In [1]: import numpy as np

In [2]: np.set_printoptions(precision=2, suppress=True, linewidth=120)

In [3]: def rd(a):
   ...:     return np.round(a, 2) + 0
   ...: 

In [4]: J = np.loadtxt("sample9.csv", delimiter=",")

In [5]: J
Out[5]: 
array([[8., 6., 8., 5., 5., 8., 4.],
       [6., 4., 9., 4., 4., 7., 4.],
       [8., 9., 4., 3., 5., 3., 9.],
       [5., 4., 3., 6., 8., 5., 2.],
       [5., 4., 5., 8., 4., 6., 3.],
       [8., 7., 3., 5., 6., 6., 4.],
       [4., 4., 9., 2., 3., 4., 4.]])

In [6]: # symmetric

In [7]: rd(np.linalg.eigvalsh(J).min())
Out[7]: np.float64(-8.46)

In [8]: ev, V = np.linalg.eigh(J)

In [9]: x = np.array([3, 2, -3, 0, 1, 2, 0])

In [10]: (np.sign(V[:, -1].round(6)) == np.sign(V[0, -1].round(6))).astype(int)
Out[10]: array([1, 1, 1, 1, 1, 1, 1])

In [11]: np.abs(J).sum(axis=1).max(), rd(np.abs(ev).max())
Out[11]: (np.float64(44.0), np.float64(37.69))

In [12]: rd(x @ J @ x / (x @ x)), rd(ev[0]), rd(ev[-1])
Out[12]: (np.float64(4.74), np.float64(-8.46), np.float64(37.69))

In [13]: rd(np.linalg.eigvalsh(J[1:, 1:]))
Out[13]: array([-7.9 , -3.16, -0.82,  1.93,  7.77, 30.18])

In [14]: th = np.radians(180)

In [15]: R = np.eye(7)

In [16]: R[1, 1] = R[6, 6] = np.cos(th)

In [17]: R[1, 6], R[6, 1] = -np.sin(th), np.sin(th)

In [18]: rd(R)
Out[18]: 
array([[ 1.,  0.,  0.,  0.,  0.,  0.,  0.],
       [ 0., -1.,  0.,  0.,  0.,  0.,  0.],
       [ 0.,  0.,  1.,  0.,  0.,  0.,  0.],
       [ 0.,  0.,  0.,  1.,  0.,  0.,  0.],
       [ 0.,  0.,  0.,  0.,  1.,  0.,  0.],
       [ 0.,  0.,  0.,  0.,  0.,  1.,  0.],
       [ 0.,  0.,  0.,  0.,  0.,  0., -1.]])

In [19]: out = J @ R.T

In [20]: rd(out)
Out[20]: 
array([[ 8., -6.,  8.,  5.,  5.,  8., -4.],
       [ 6., -4.,  9.,  4.,  4.,  7., -4.],
       [ 8., -9.,  4.,  3.,  5.,  3., -9.],
       [ 5., -4.,  3.,  6.,  8.,  5., -2.],
       [ 5., -4.,  5.,  8.,  4.,  6., -3.],
       [ 8., -7.,  3.,  5.,  6.,  6., -4.],
       [ 4., -4.,  9.,  2.,  3.,  4., -4.]])

In [21]: np.abs(out - J).max(axis=0)
Out[21]: array([ 0., 18.,  0.,  0.,  0.,  0., 18.])

In [22]: M = np.loadtxt("layer4.csv", delimiter=",")

In [23]: M
Out[23]: 
array([[-16.98,  -8.78,  -0.61,   0.01,  -1.  ,  12.7 ,   0.03,  -0.13,  -0.19,  -0.62,  -1.23],
       [ 20.92,   8.42,  -0.48,   0.01,  -0.48,   8.34,   0.  ,   0.03,  -0.09,  -0.18,   0.21],
       [ 20.73,  -0.24,  -0.3 ,  -0.01,   2.33,   0.13,   0.  ,  -0.16,   0.07,  -1.05,   2.13],
       [-10.38,   1.32,   0.18,   0.02,   1.76,  10.91,   0.07,   0.06,  -0.22,  -0.46,  -3.99],
       [  8.55,   0.41,  -0.2 ,   0.01,   1.14,   3.15,  -0.03,  -0.05,   0.04,  -0.42,  -2.91],
       [  9.35,   6.74,  -0.32,   0.01,   0.66,   6.44,   0.02,   0.03,  -0.15,   0.15,   3.37],
       [ -5.42,   7.53,  -0.16,   0.  ,  -2.07,  34.93,   0.04,  -0.13,   0.09,   0.15,  -1.38],
       [ 35.84,   0.51,  -0.36,  -0.02,   2.35,   5.97,   0.  ,   0.02,   0.09,   0.22,  -7.36],
       [-15.38,  -2.63,  -0.01,   0.  ,  -0.9 , -20.27,  -0.01,  -0.05,   0.07,  -0.78,  -1.52],
       [-13.  ,  -6.72,   0.02,  -0.01,  -0.25, -14.41,   0.01,   0.13,  -0.11,   0.89,  -2.77],
       [  1.96,  -0.37,   0.25,  -0.02,  -0.34,  -1.43,   0.03,  -0.01,   0.01,   0.3 ,  -0.76],
       [-41.44,  -0.68,   0.77,   0.01,  -0.18,  -5.53,   0.01,  -0.07,  -0.01,  -0.77,  -0.2 ],
       [  0.71,  -0.2 ,   0.35,  -0.01,   2.66,   1.9 ,   0.  ,   0.11,   0.05,   0.26,  -2.52],
       [  2.48,  -5.87,  -0.35,   0.  ,   1.59,  -6.03,  -0.04,   0.13,  -0.06,   0.4 ,   2.67],
       [ 32.21,   3.17,   0.  ,   0.02,  -0.1 ,   0.12,  -0.06,  -0.08,   0.01,   0.88,   2.77],
       [ 26.07,  -4.32,  -0.2 ,   0.  ,  -0.53, -10.72,  -0.02,  -0.01,  -0.28,   0.21,   0.9 ],
       [ -5.43,  -1.92,   0.11,   0.  ,   0.65,  13.52,   0.06,  -0.01,  -0.21,  -1.  ,  -2.39],
       [-38.9 ,  -0.95,   0.33,   0.02,   0.09,  -4.63,  -0.03,   0.11,  -0.1 ,   0.06,   2.31],
       [  4.25,  -6.34,  -0.08,   0.  ,   1.27,   0.24,  -0.02,   0.03,   0.02,   0.13,   2.35]])

In [24]: th = np.radians(72)

In [25]: R = np.eye(11)

In [26]: R[0, 0] = R[1, 1] = np.cos(th)

In [27]: R[0, 1], R[1, 0] = -np.sin(th), np.sin(th)

In [28]: rd(R)
Out[28]: 
array([[ 0.31, -0.95,  0.  ,  0.  ,  0.  ,  0.  ,  0.  ,  0.  ,  0.  ,  0.  ,  0.  ],
       [ 0.95,  0.31,  0.  ,  0.  ,  0.  ,  0.  ,  0.  ,  0.  ,  0.  ,  0.  ,  0.  ],
       [ 0.  ,  0.  ,  1.  ,  0.  ,  0.  ,  0.  ,  0.  ,  0.  ,  0.  ,  0.  ,  0.  ],
       [ 0.  ,  0.  ,  0.  ,  1.  ,  0.  ,  0.  ,  0.  ,  0.  ,  0.  ,  0.  ,  0.  ],
       [ 0.  ,  0.  ,  0.  ,  0.  ,  1.  ,  0.  ,  0.  ,  0.  ,  0.  ,  0.  ,  0.  ],
       [ 0.  ,  0.  ,  0.  ,  0.  ,  0.  ,  1.  ,  0.  ,  0.  ,  0.  ,  0.  ,  0.  ],
       [ 0.  ,  0.  ,  0.  ,  0.  ,  0.  ,  0.  ,  1.  ,  0.  ,  0.  ,  0.  ,  0.  ],
       [ 0.  ,  0.  ,  0.  ,  0.  ,  0.  ,  0.  ,  0.  ,  1.  ,  0.  ,  0.  ,  0.  ],
       [ 0.  ,  0.  ,  0.  ,  0.  ,  0.  ,  0.  ,  0.  ,  0.  ,  1.  ,  0.  ,  0.  ],
       [ 0.  ,  0.  ,  0.  ,  0.  ,  0.  ,  0.  ,  0.  ,  0.  ,  0.  ,  1.  ,  0.  ],
       [ 0.  ,  0.  ,  0.  ,  0.  ,  0.  ,  0.  ,  0.  ,  0.  ,  0.  ,  0.  ,  1.  ]])

In [29]: out = M @ R.T

In [30]: rd(np.abs(out - M).max(axis=0))
Out[30]: array([29.28, 38.94,  0.  ,  0.  ,  0.  ,  0.  ,  0.  ,  0.  ,  0.  ,  0.  ,  0.  ])

In [31]: rd(np.linalg.det(R)), rd(np.trace(R))
Out[31]: (np.float64(1.0), np.float64(9.62))

In [32]: np.allclose(M @ M.T, out @ out.T)
Out[32]: True

In [33]: np.allclose(np.linalg.norm(M, axis=1), np.linalg.norm(out, axis=1))
Out[33]: True

In [34]: rd(np.linalg.svd(M, compute_uv=False)), rd(np.linalg.svd(out, compute_uv=False))
Out[34]: 
(array([90.76, 52.1 , 17.39, 11.44,  5.28,  2.27,  0.97,  0.52,  0.18,  0.09,  0.02]),
 array([90.76, 52.1 , 17.39, 11.44,  5.28,  2.27,  0.97,  0.52,  0.18,  0.09,  0.02]))
